$ python3 -q
>>> import numpy as np
>>> np.set_printoptions(precision=2, suppress=True, linewidth=160, floatmode="fixed")
>>> def tidy(a):
...     return np.round(a, 2) + 0
... 
>>> W0 = np.array([[0, 2, 0, 0, 0, 0, 0],
...     [0, 0, 0, 0, 0, 0, 0],
...     [0, 0, 0, 0, 0, 1, 0],
...     [0, 0, 0, 0, 1, 0, 0],
...     [0, 0, 0, 0, 0, 0, 0],
...     [0, 0, 2, 0, 0, 0, 0],
...     [0, 0, 0, 0, 0, 0, 0]])
>>> x0 = np.array([1, 2, -1, 0, -1, -2, -1])
>>> W0 @ (2 * x0)
array([ 8,  0, -4, -2,  0, -4,  0])
>>> np.sign((W0 @ x0).round(6))
array([ 1,  0, -1, -1,  0, -1,  0])
>>> W0 @ np.ones(7)
array([2.00, 0.00, 1.00, 1.00, 0.00, 2.00, 0.00])
>>> W0 * x0
array([[ 0,  4,  0,  0,  0,  0,  0],
       [ 0,  0,  0,  0,  0,  0,  0],
       [ 0,  0,  0,  0,  0, -2,  0],
       [ 0,  0,  0,  0, -1,  0,  0],
       [ 0,  0,  0,  0,  0,  0,  0],
       [ 0,  0, -2,  0,  0,  0,  0],
       [ 0,  0,  0,  0,  0,  0,  0]])
>>> (W0 @ x0).argmax()
np.int64(0)
>>> np.linalg.norm(W0 @ x0) <= np.linalg.norm(W0, 2) * np.linalg.norm(x0) + 1e-9
np.True_
>>> W0 @ x0
array([ 4,  0, -2, -1,  0, -2,  0])
>>> A = np.load("run16.npy")
>>> A
array([[ 0,  1,  5],
       [ 2,  3, -2],
       [ 3,  5, -5]])
>>> left, sigma, vt = np.linalg.svd(A)
>>> tidy(sigma)
array([9.12, 4.34, 0.23])
>>> out = left[:, :2] @ np.diag(sigma[:2]) @ vt[:2]
>>> np.linalg.matrix_rank(A, rtol=0.05)
np.int64(2)
>>> np.linalg.matrix_rank(out)
np.int64(2)
>>> tidy(np.linalg.norm(A - out) / np.linalg.norm(A))
np.float64(0.02)
>>> tidy(np.linalg.norm(A - out, 2)), tidy(sigma[2])
(np.float64(0.23), np.float64(0.23))
>>> feats = np.load("block4.npy")
>>> feats
array([[ -1.13,   1.99,  -4.92,  -1.85,   0.18,  -5.01,   0.86,  -2.90],
       [ -1.93,   3.86,  -9.72,  -3.94,   0.07,  -9.89,   2.10,  -5.84],
       [ -2.00,   4.01, -10.07,  -3.89,  -0.01, -10.07,   2.09,  -6.11],
       [ -3.08,   6.05, -14.87,  -6.02,   0.04, -14.96,   3.03,  -9.09],
       [ -0.98,   1.95,  -4.96,  -1.99,   0.07,  -4.99,   1.08,  -2.83],
       [ -3.11,   5.97, -15.00,  -6.05,   0.09, -14.98,   2.88,  -8.98]])
>>> tidy(np.linalg.norm(feats[0], 1)), tidy(np.linalg.norm(feats[0], np.inf))
(np.float64(18.84), np.float64(5.01))
>>> tidy(np.linalg.norm(feats, axis=0))
array([ 5.40, 10.53, 26.28, 10.53,  0.23, 26.41,  5.31, 15.85])
>>> tidy(np.linalg.norm(feats, 1)), tidy(np.linalg.norm(feats, np.inf))
(np.float64(59.9), np.float64(57.14))
>>> tidy(np.linalg.norm(feats[0] - feats[2]))
np.float64(8.54)
>>> np.linalg.norm(feats, axis=1).argmax()
np.int64(5)
>>> tidy(np.linalg.norm(feats, "nuc"))
np.float64(44.78)
>>> t3 = np.stack([feats, 4 * feats, feats[::-1]])
>>> tidy(np.einsum("bij,cij->bc", t3, t3))
array([[ 1918.55,  7674.21,  1507.38],
       [ 7674.21, 30696.82,  6029.54],
       [ 1507.38,  6029.54,  1918.55]])
>>> np.linalg.matrix_rank(t3)
array([6, 6, 6])
>>> (t3 @ feats.T).shape
(3, 6, 6)
>>> t3.shape
(3, 6, 8)
>>> left, sigma, vt = np.linalg.svd(feats)
>>> tidy(sigma)
array([43.80,  0.32,  0.26,  0.20,  0.14,  0.07])
>>> out = left[:, :1] @ np.diag(sigma[:1]) @ vt[:1]
>>> np.linalg.matrix_rank(out)
np.int64(1)
>>> tidy(np.linalg.norm(feats - out) / np.linalg.norm(feats))
np.float64(0.01)
>>> tidy(np.linalg.norm(feats, 2) / np.linalg.norm(feats))
np.float64(1.0)
>>> np.linalg.cond(feats) > 100
np.True_
>>> [round(float(x), 2) for x in np.linalg.svd(feats, compute_uv=False)[:3]]
[43.8, 0.32, 0.26]
>>> X = np.loadtxt("dump.csv", delimiter=",")
>>> tidy(X)
array([[ 0.50, -1.07,  0.60, -1.80,  1.47,  1.35],
       [ 0.35, -0.62,  1.11, -2.28, -0.20,  1.42],
       [-0.51,  1.15, -0.27,  1.32, -2.08, -1.13],
       [ 0.41, -0.79,  1.00, -2.23,  0.31,  1.46],
       [ 0.26, -0.75, -0.79,  0.71,  2.69, -0.08],
       [-0.51,  1.11, -0.50,  1.66, -1.68, -1.29],
       [ 0.47, -1.12, -0.10, -0.70,  2.53,  0.79],
       [ 0.24, -0.73, -0.81,  0.76,  2.67, -0.12],
       [-0.22,  0.68,  0.86, -0.88, -2.63,  0.20],
       [-0.51,  1.11, -0.50,  1.67, -1.68, -1.29],
       [ 0.06, -0.35, -1.08,  1.50,  2.24, -0.65]])
>>> tidy(X.reshape(-1, 2))
array([[ 0.50, -1.07],
       [ 0.60, -1.80],
       [ 1.47,  1.35],
       [ 0.35, -0.62],
       [ 1.11, -2.28],
       [-0.20,  1.42],
       [-0.51,  1.15],
       [-0.27,  1.32],
       [-2.08, -1.13],
       [ 0.41, -0.79],
       [ 1.00, -2.23],
       [ 0.31,  1.46],
       [ 0.26, -0.75],
       [-0.79,  0.71],
       [ 2.69, -0.08],
       [-0.51,  1.11],
       [-0.50,  1.66],
       [-1.68, -1.29],
       [ 0.47, -1.12],
       [-0.10, -0.70],
       [ 2.53,  0.79],
       [ 0.24, -0.73],
       [-0.81,  0.76],
       [ 2.67, -0.12],
       [-0.22,  0.68],
       [ 0.86, -0.88],
       [-2.63,  0.20],
       [-0.51,  1.11],
       [-0.50,  1.67],
       [-1.68, -1.29],
       [ 0.06, -0.35],
       [-1.08,  1.50],
       [ 2.24, -0.65]])
>>> tidy(X.ravel(order="F"))
array([ 0.50,  0.35, -0.51,  0.41,  0.26, -0.51,  0.47,  0.24, -0.22, -0.51,  0.06, -1.07, -0.62,  1.15, -0.79, -0.75,  1.11, -1.12, -0.73,  0.68,  1.11,
       -0.35,  0.60,  1.11, -0.27,  1.00, -0.79, -0.50, -0.10, -0.81,  0.86, -0.50, -1.08, -1.80, -2.28,  1.32, -2.23,  0.71,  1.66, -0.70,  0.76, -0.88,
        1.67,  1.50,  1.47, -0.20, -2.08,  0.31,  2.69, -1.68,  2.53,  2.67, -2.63, -1.68,  2.24,  1.35,  1.42, -1.13,  1.46, -0.08, -1.29,  0.79, -0.12,
        0.20, -1.29, -0.65])
>>> t3 = X.reshape(11, 2, -1)
>>> tidy(t3.transpose(1, 0, 2))
array([[[ 0.50, -1.07,  0.60],
        [ 0.35, -0.62,  1.11],
        [-0.51,  1.15, -0.27],
        [ 0.41, -0.79,  1.00],
        [ 0.26, -0.75, -0.79],
        [-0.51,  1.11, -0.50],
        [ 0.47, -1.12, -0.10],
        [ 0.24, -0.73, -0.81],
        [-0.22,  0.68,  0.86],
        [-0.51,  1.11, -0.50],
        [ 0.06, -0.35, -1.08]],

       [[-1.80,  1.47,  1.35],
        [-2.28, -0.20,  1.42],
        [ 1.32, -2.08, -1.13],
        [-2.23,  0.31,  1.46],
        [ 0.71,  2.69, -0.08],
        [ 1.66, -1.68, -1.29],
        [-0.70,  2.53,  0.79],
        [ 0.76,  2.67, -0.12],
        [-0.88, -2.63,  0.20],
        [ 1.67, -1.68, -1.29],
        [ 1.50,  2.24, -0.65]]])
>>> np.einsum("ihd,jhd->hij", t3, t3).shape
(2, 11, 11)
>>> tidy(t3[:, 0])
array([[ 0.50, -1.07,  0.60],
       [ 0.35, -0.62,  1.11],
       [-0.51,  1.15, -0.27],
       [ 0.41, -0.79,  1.00],
       [ 0.26, -0.75, -0.79],
       [-0.51,  1.11, -0.50],
       [ 0.47, -1.12, -0.10],
       [ 0.24, -0.73, -0.81],
       [-0.22,  0.68,  0.86],
       [-0.51,  1.11, -0.50],
       [ 0.06, -0.35, -1.08]])
>>> tidy(np.swapaxes(t3, 1, 2)[4])
array([[ 0.26,  0.71],
       [-0.75,  2.69],
       [-0.79, -0.08]])
>>> t3.shape
(11, 2, 3)
